In [1]: import numpy as np

In [2]: np.set_printoptions(precision=3, suppress=True, linewidth=160, legacy="1.25")

In [3]: tidy = lambda a: np.round(a, 3) + 0

In [4]: M = np.loadtxt("run6.csv", delimiter=",")

In [5]: M
Out[5]: 
array([[  2.,   4.,   5.,   3.,   1.],
       [-10.,  -8.,  -7.,  -9., -11.],
       [ -3.,  -1.,   0.,  -2.,  -4.],
       [  5.,   7.,   8.,   6.,   4.],
       [  0.,   2.,   3.,   1.,  -1.],
       [  3.,   5.,   6.,   4.,   2.],
       [  0.,   2.,   3.,   1.,  -1.],
       [  1.,   3.,   4.,   2.,   0.],
       [ -2.,   0.,   1.,  -1.,  -3.],
       [ -9.,  -7.,  -6.,  -8., -10.]])

In [6]: np.allclose(M[:-1].T @ np.linalg.lstsq(M[:-1].T, M[-1])[0], M[-1])
Out[6]: True

In [7]: try:
   ...:     np.linalg.inv(M)
   ...: except np.linalg.LinAlgError as e:
   ...:     print(e)
   ...: 
Last 2 dimensions of the array must be square

In [8]: np.unique(M.round(6), axis=0).shape
Out[8]: (9, 5)

In [9]: np.linalg.lstsq(M[:-1].T, M[-1])[2]
Out[9]: 2

In [10]: tidy(np.trace(np.linalg.pinv(M) @ M))
Out[10]: 2.0

In [11]: np.linalg.matrix_rank(M, rtol=0.1)
Out[11]: 2

In [12]: feats = np.load("dump.npy")

In [13]: feats
Out[13]: 
array([[ 8,  9, -7],
       [-9,  4, -2],
       [-7, -5, -9],
       [-4, -2, -6],
       [ 5, -7, -6],
       [-3,  6, -7],
       [-7, -7,  6],
       [ 7,  5,  5]])

In [14]: x = np.array([3, -2, -3])

In [15]: rhs = feats @ x

In [16]: rhs
Out[16]: array([ 27, -29,  16,  10,  47,   0, -25,  -4])

In [17]: tidy(np.linalg.pinv(feats) @ feats)
Out[17]: 
array([[1., 0., 0.],
       [0., 1., 0.],
       [0., 0., 1.]])

In [18]: rng = np.random.default_rng(35065)

In [19]: rhs = rhs + 0.3 * rng.normal(size=8)

In [20]: tidy(rhs)
Out[20]: array([ 27.235, -28.961,  15.983,  10.231,  46.809,  -0.252, -25.194,  -4.255])

In [21]: b, *_ = np.linalg.lstsq(feats, rhs)

In [22]: tidy(feats.T @ (rhs - feats @ b))
Out[22]: array([0., 0., 0.])

In [23]: tidy(np.linalg.norm(rhs - feats @ b))
Out[23]: 0.534

In [24]: [round(float(np.linalg.norm(np.linalg.solve(feats.T @ feats + lam * np.eye(3), feats.T @ rhs))), 2) for lam in (0, 1, 10, 100)]
Out[24]: [4.69, 4.67, 4.47, 3.17]

In [25]: tidy(b)
Out[25]: array([ 2.999, -1.994, -3.007])

In [26]: left, sigma = np.linalg.svd(feats)
---------------------------------------------------------------------------
ValueError                                Traceback (most recent call last)
Cell In[26], line 1
----> 1 left, sigma = np.linalg.svd(feats)

ValueError: too many values to unpack (expected 2)

In [27]: left, sigma, Vh = np.linalg.svd(feats, full_matrices=False)

In [28]: tidy(np.abs(Vh[0]))
Out[28]: array([0.797, 0.6  , 0.069])

In [29]: tidy(left.T @ feats @ Vh.T)
Out[29]: 
array([[20.679,  0.   ,  0.   ],
       [ 0.   , 18.187,  0.   ],
       [ 0.   ,  0.   , 13.588]])

In [30]: left.shape, sigma.shape, Vh.shape
Out[30]: ((8, 3), (3,), (3, 3))

In [31]: np.allclose(left * sigma @ Vh, feats)
Out[31]: True

In [32]: tidy(left.T @ left)
Out[32]: 
array([[1., 0., 0.],
       [0., 1., 0.],
       [0., 0., 1.]])

In [33]: tidy(sigma)
Out[33]: array([20.679, 18.187, 13.588])

In [34]: mat = np.array([[2, 5, 5, 4, 2, 2],
    ...:     [0, 1, 4, 3, 4, 0],
    ...:     [3, 1, 4, 1, 0, 5],
    ...:     [4, 2, 3, 0, 1, 2],
    ...:     [5, 5, 0, 4, 1, 5]])

In [35]: mat
Out[35]: 
array([[2, 5, 5, 4, 2, 2],
       [0, 1, 4, 3, 4, 0],
       [3, 1, 4, 1, 0, 5],
       [4, 2, 3, 0, 1, 2],
       [5, 5, 0, 4, 1, 5]])

In [36]: x = np.array([0, 2, 0, 0, 2, -1])

In [37]: mat * x
Out[37]: 
array([[ 0, 10,  0,  0,  4, -2],
       [ 0,  2,  0,  0,  8,  0],
       [ 0,  2,  0,  0,  0, -5],
       [ 0,  4,  0,  0,  2, -2],
       [ 0, 10,  0,  0,  2, -5]])

In [38]: mat @ np.eye(6)[0]
Out[38]: array([2., 0., 3., 4., 5.])

In [39]: mat @ (2 * x)
Out[39]: array([24, 20, -6,  8, 14])

In [40]: (mat * x).sum(axis=1)
Out[40]: array([12, 10, -3,  4,  7])

In [41]: mat @ x
Out[41]: array([12, 10, -3,  4,  7])

In [42]: np.einsum("ij,j->i", mat, x)
Out[42]: array([12, 10, -3,  4,  7])

In [43]: W1 = np.array([[-1, 2, -2, 0],
    ...:     [1, 2, 0, -2],
    ...:     [2, 0, -2, 0],
    ...:     [-2, -1, 2, -2],
    ...:     [-2, -1, -2, -1],
    ...:     [-1, -1, -1, -2]])

In [44]: b = np.array([2, 6, 9, 4])

In [45]: H = np.maximum(mat @ W1 + b, 0)

In [46]: H
Out[46]: 
array([[ 1, 12,  0,  0],
       [ 0,  1,  0,  0],
       [ 1,  8,  0,  0],
       [ 2, 15,  0,  0],
       [ 0, 16,  0,  0]])

In [47]: (H > 0).astype(int)
Out[47]: 
array([[1, 1, 0, 0],
       [0, 1, 0, 0],
       [1, 1, 0, 0],
       [1, 1, 0, 0],
       [0, 1, 0, 0]])

In [48]: (H > 0).mean(axis=0)
Out[48]: array([0.6, 1. , 0. , 0. ])

In [49]: np.linalg.matrix_rank(H)
Out[49]: 2

In [50]: C = np.array([[2, 0], [4, -5], [3, -1], [-4, -3]])

In [51]: H @ C
Out[51]: 
array([[ 50, -60],
       [  4,  -5],
       [ 34, -40],
       [ 64, -75],
       [ 64, -80]])

In [52]: W1 @ C
Out[52]: 
array([[  0,  -8],
       [ 18,  -4],
       [ -2,   2],
       [  6,   9],
       [-10,  10],
       [ -1,  12]])

In [53]: (H @ C).round(6).argmax(axis=1)
Out[53]: array([0, 0, 0, 0, 0])

In [54]: out = np.array([[2, 1, -3, -2, 2, 2, -3, 0, -1],
    ...:     [1, 2, 0, 0, 2, 2, -1, -3, -1],
    ...:     [2, 2, 0, -3, 2, 2, 3, 0, -1],
    ...:     [-2, 3, 2, 3, 2, 2, 1, -3, 3],
    ...:     [2, 0, 3, 1, -1, 2, 0, 0, 0],
    ...:     [3, 1, 0, -1, -1, -1, -3, -2, 0],
    ...:     [1, 2, -3, -2, 2, -1, 0, 0, -3],
    ...:     [-2, 0, 3, 0, -1, -3, 0, 1, -2],
    ...:     [-2, 3, -3, -2, 3, -1, -2, -1, 3]])

In [55]: out[-1] = out[0]

In [56]: F = out + 0.05 * np.eye(9)

In [57]: F
Out[57]: 
array([[ 2.05,  1.  , -3.  , -2.  ,  2.  ,  2.  , -3.  ,  0.  , -1.  ],
       [ 1.  ,  2.05,  0.  ,  0.  ,  2.  ,  2.  , -1.  , -3.  , -1.  ],
       [ 2.  ,  2.  ,  0.05, -3.  ,  2.  ,  2.  ,  3.  ,  0.  , -1.  ],
       [-2.  ,  3.  ,  2.  ,  3.05,  2.  ,  2.  ,  1.  , -3.  ,  3.  ],
       [ 2.  ,  0.  ,  3.  ,  1.  , -0.95,  2.  ,  0.  ,  0.  ,  0.  ],
       [ 3.  ,  1.  ,  0.  , -1.  , -1.  , -0.95, -3.  , -2.  ,  0.  ],
       [ 1.  ,  2.  , -3.  , -2.  ,  2.  , -1.  ,  0.05,  0.  , -3.  ],
       [-2.  ,  0.  ,  3.  ,  0.  , -1.  , -3.  ,  0.  ,  1.05, -2.  ],
       [ 2.  ,  1.  , -3.  , -2.  ,  2.  ,  2.  , -3.  ,  0.  , -0.95]])

In [58]: np.allclose(F @ F.T, F.T @ F)
Out[58]: False

In [59]: assert F == F.T
---------------------------------------------------------------------------
ValueError                                Traceback (most recent call last)
Cell In[59], line 1
----> 1 assert F == F.T

ValueError: The truth value of an array with more than one element is ambiguous. Use a.any() or a.all()

In [60]: (F + F.T) / 2
Out[60]: 
array([[ 2.05,  1.  , -0.5 , -2.  ,  2.  ,  2.5 , -1.  , -1.  ,  0.5 ],
       [ 1.  ,  2.05,  1.  ,  1.5 ,  1.  ,  1.5 ,  0.5 , -1.5 ,  0.  ],
       [-0.5 ,  1.  ,  0.05, -0.5 ,  2.5 ,  1.  ,  0.  ,  1.5 , -2.  ],
       [-2.  ,  1.5 , -0.5 ,  3.05,  1.5 ,  0.5 , -0.5 , -1.5 ,  0.5 ],
       [ 2.  ,  1.  ,  2.5 ,  1.5 , -0.95,  0.5 ,  1.  , -0.5 ,  1.  ],
       [ 2.5 ,  1.5 ,  1.  ,  0.5 ,  0.5 , -0.95, -2.  , -2.5 ,  1.  ],
       [-1.  ,  0.5 ,  0.  , -0.5 ,  1.  , -2.  ,  0.05,  0.  , -3.  ],
       [-1.  , -1.5 ,  1.5 , -1.5 , -0.5 , -2.5 ,  0.  ,  1.05, -1.  ],
       [ 0.5 ,  0.  , -2.  ,  0.5 ,  1.  ,  1.  , -3.  , -1.  , -0.95]])

In [61]: x = np.array([1, -2, 1, -3, 3, 2, 1, 2, 0])

In [62]: tidy(F * x)
Out[62]: 
array([[ 2.05, -2.  , -3.  ,  6.  ,  6.  ,  4.  , -3.  ,  0.  ,  0.  ],
       [ 1.  , -4.1 ,  0.  ,  0.  ,  6.  ,  4.  , -1.  , -6.  ,  0.  ],
       [ 2.  , -4.  ,  0.05,  9.  ,  6.  ,  4.  ,  3.  ,  0.  ,  0.  ],
       [-2.  , -6.  ,  2.  , -9.15,  6.  ,  4.  ,  1.  , -6.  ,  0.  ],
       [ 2.  ,  0.  ,  3.  , -3.  , -2.85,  4.  ,  0.  ,  0.  ,  0.  ],
       [ 3.  , -2.  ,  0.  ,  3.  , -3.  , -1.9 , -3.  , -4.  ,  0.  ],
       [ 1.  , -4.  , -3.  ,  6.  ,  6.  , -2.  ,  0.05,  0.  ,  0.  ],
       [-2.  ,  0.  ,  3.  ,  0.  , -3.  , -6.  ,  0.  ,  2.1 ,  0.  ],
       [ 2.  , -2.  , -3.  ,  6.  ,  6.  ,  4.  , -3.  ,  0.  ,  0.  ]])

In [63]: np.linalg.norm(F @ x) <= np.linalg.norm(F, 2) * np.linalg.norm(x) + 1e-9
Out[63]: True

In [64]: np.linalg.matrix_rank(F)
Out[64]: 9

In [65]: tidy(F.sum(axis=1))
Out[65]: array([-1.95,  2.05,  7.05, 11.05,  7.05, -3.95, -3.95, -3.95, -1.95])

In [66]: F[:, 9]
---------------------------------------------------------------------------
IndexError                                Traceback (most recent call last)
Cell In[66], line 1
----> 1 F[:, 9]

IndexError: index 9 is out of bounds for axis 1 with size 9

In [67]: np.linalg.rank(F)
---------------------------------------------------------------------------
AttributeError                            Traceback (most recent call last)
Cell In[67], line 1
----> 1 np.linalg.rank(F)

AttributeError: module 'numpy.linalg' has no attribute 'rank'

In [68]: tidy(F.sum(axis=0))
Out[68]: array([ 9.05, 12.05, -0.95, -5.95,  9.05,  7.05, -5.95, -6.95, -5.95])

In [69]: ang = np.radians(120)

In [70]: R = np.eye(9)

In [71]: R[4, 4] = R[3, 3] = np.cos(ang)

In [72]: R[4, 3], R[3, 4] = -np.sin(ang), np.sin(ang)

In [73]: tidy(R)
Out[73]: 
array([[ 1.   ,  0.   ,  0.   ,  0.   ,  0.   ,  0.   ,  0.   ,  0.   ,  0.   ],
       [ 0.   ,  1.   ,  0.   ,  0.   ,  0.   ,  0.   ,  0.   ,  0.   ,  0.   ],
       [ 0.   ,  0.   ,  1.   ,  0.   ,  0.   ,  0.   ,  0.   ,  0.   ,  0.   ],
       [ 0.   ,  0.   ,  0.   , -0.5  ,  0.866,  0.   ,  0.   ,  0.   ,  0.   ],
       [ 0.   ,  0.   ,  0.   , -0.866, -0.5  ,  0.   ,  0.   ,  0.   ,  0.   ],
       [ 0.   ,  0.   ,  0.   ,  0.   ,  0.   ,  1.   ,  0.   ,  0.   ,  0.   ],
       [ 0.   ,  0.   ,  0.   ,  0.   ,  0.   ,  0.   ,  1.   ,  0.   ,  0.   ],
       [ 0.   ,  0.   ,  0.   ,  0.   ,  0.   ,  0.   ,  0.   ,  1.   ,  0.   ],
       [ 0.   ,  0.   ,  0.   ,  0.   ,  0.   ,  0.   ,  0.   ,  0.   ,  1.   ]])

In [74]: out = F @ R.T

In [75]: np.allclose(np.linalg.norm(F, axis=1), np.linalg.norm(out, axis=1))
Out[75]: True

In [76]: A = np.load("block0.npy")

In [77]: A
Out[77]: 
array([[4., 1., 1., 1., 1.],
       [1., 4., 1., 1., 1.],
       [1., 1., 4., 1., 1.],
       [1., 1., 1., 4., 1.],
       [1., 1., 1., 1., 4.]])

In [78]: t3 = np.stack([A, 3 * A, A[::-1]])

In [79]: tidy(np.linalg.norm(t3, axis=(1, 2)))
Out[79]: array([10., 30., 10.])

In [80]: np.einsum("bij,cij->bc", t3, t3)
Out[80]: 
array([[100., 300.,  64.],
       [300., 900., 192.],
       [ 64., 192., 100.]])

In [81]: t3.sum(axis=0)
Out[81]: 
array([[17.,  5.,  5.,  5.,  8.],
       [ 5., 17.,  5.,  8.,  5.],
       [ 5.,  5., 20.,  5.,  5.],
       [ 5.,  8.,  5., 17.,  5.],
       [ 8.,  5.,  5.,  5., 17.]])

In [82]: (t3 @ A.T).shape
Out[82]: (3, 5, 5)

In [83]: np.fft.fft(A[0])
Out[83]: array([8.+0.j, 3.+0.j, 3.+0.j, 3.+0.j, 3.+0.j])

In [84]: X = np.loadtxt("a.csv", delimiter=",")

In [85]: tidy(X)
Out[85]: 
array([[0.5  , 0.25 , 0.25 , 0.   , 0.   , 0.   ],
       [0.   , 0.333, 0.   , 0.   , 0.333, 0.333],
       [0.25 , 0.25 , 0.25 , 0.25 , 0.   , 0.   ],
       [0.   , 0.25 , 0.   , 0.5  , 0.25 , 0.   ],
       [0.   , 0.   , 0.333, 0.333, 0.333, 0.   ],
       [0.   , 0.333, 0.   , 0.   , 0.   , 0.667]])

In [86]: out = np.array([[0, 8], [3, 2], [9, 0], [5, 8], [1, 7], [0, 9]])

In [87]: tidy(np.einsum("ij,ij->i", X, X))
Out[87]: array([0.375, 0.333, 0.25 , 0.375, 0.333, 0.556])

In [88]: tidy(out.T @ X.T)
Out[88]: 
array([[3.   , 1.333, 4.25 , 3.5  , 5.   , 1.   ],
       [4.5  , 6.   , 4.5  , 6.25 , 5.   , 6.667]])

In [89]: rk = np.linalg.matrix_rank(M)

In [90]: rk
Out[90]: 2

In [91]: N = np.linalg.svd(M)[2][rk:].T

In [92]: np.linalg.matrix_rank(M.T @ M), np.linalg.matrix_rank(M @ M.T)
Out[92]: (2, 2)

In [93]: tidy(np.sort(np.abs(np.linalg.eigvals(X)))[::-1])
Out[93]: array([1.   , 0.73 , 0.586, 0.296, 0.296, 0.077])

In [94]: X @ np.ones(6)
Out[94]: array([1., 1., 1., 1., 1., 1.])

In [95]: X.sum(axis=1)
Out[95]: array([1., 1., 1., 1., 1., 1.])

In [96]: pr = np.eye(6)[4]

In [97]: for _ in range(6):
    ...:     pr = pr @ X
    ...:     print(pr.round(3))
    ...: 
[0.    0.    0.333 0.333 0.333 0.   ]
[0.083 0.167 0.194 0.361 0.194 0.   ]
[0.09  0.215 0.134 0.294 0.211 0.056]
[0.079 0.22  0.126 0.251 0.215 0.109]
[0.071 0.224 0.123 0.229 0.208 0.146]
[0.066 0.229 0.118 0.214 0.201 0.172]

In [98]: ang = np.radians(60)

In [99]: R = np.eye(6)

In [100]: R[2, 2] = R[3, 3] = np.cos(ang)

In [101]: R[2, 3], R[3, 2] = -np.sin(ang), np.sin(ang)

In [102]: tidy(R)
Out[102]: 
array([[ 1.   ,  0.   ,  0.   ,  0.   ,  0.   ,  0.   ],
       [ 0.   ,  1.   ,  0.   ,  0.   ,  0.   ,  0.   ],
       [ 0.   ,  0.   ,  0.5  , -0.866,  0.   ,  0.   ],
       [ 0.   ,  0.   ,  0.866,  0.5  ,  0.   ,  0.   ],
       [ 0.   ,  0.   ,  0.   ,  0.   ,  1.   ,  0.   ],
       [ 0.   ,  0.   ,  0.   ,  0.   ,  0.   ,  1.   ]])

In [103]: out = X @ R.T

In [104]: tidy(out)
Out[104]: 
array([[ 0.5  ,  0.25 ,  0.125,  0.217,  0.   ,  0.   ],
       [ 0.   ,  0.333,  0.   ,  0.   ,  0.333,  0.333],
       [ 0.25 ,  0.25 , -0.092,  0.342,  0.   ,  0.   ],
       [ 0.   ,  0.25 , -0.433,  0.25 ,  0.25 ,  0.   ],
       [ 0.   ,  0.   , -0.122,  0.455,  0.333,  0.   ],
       [ 0.   ,  0.333,  0.   ,  0.   ,  0.   ,  0.667]])

In [105]: np.allclose(X @ X.T, out @ out.T)
Out[105]: True

In [106]: tidy(np.linalg.det(R)), np.trace(R)
Out[106]: (1.0, 5.0)

In [107]: t3 = np.stack([X, 5 * X, X[::-1]])

In [108]: tidy(np.einsum("bij,cij->bc", t3, t3))
Out[108]: 
array([[ 2.222, 11.111,  0.764],
       [11.111, 55.556,  3.819],
       [ 0.764,  3.819,  2.222]])

In [109]: t3.shape
Out[109]: (3, 6, 6)

In [110]: (t3 @ X.T).shape
Out[110]: (3, 6, 6)

In [111]: tidy(np.linalg.norm(t3, axis=(1, 2)))
Out[111]: array([1.491, 7.454, 1.491])

In [112]: np.linalg.matrix_rank(t3.reshape(3, -1))
Out[112]: 2

In [113]: tidy(t3.sum(axis=0))
Out[113]: 
array([[3.   , 1.833, 1.5  , 0.   , 0.   , 0.667],
       [0.   , 2.   , 0.333, 0.333, 2.333, 2.   ],
       [1.5  , 1.75 , 1.5  , 2.   , 0.25 , 0.   ],
       [0.25 , 1.75 , 0.25 , 3.25 , 1.5  , 0.   ],
       [0.   , 0.333, 2.   , 2.   , 2.333, 0.333],
       [0.5  , 2.25 , 0.25 , 0.   , 0.   , 4.   ]])
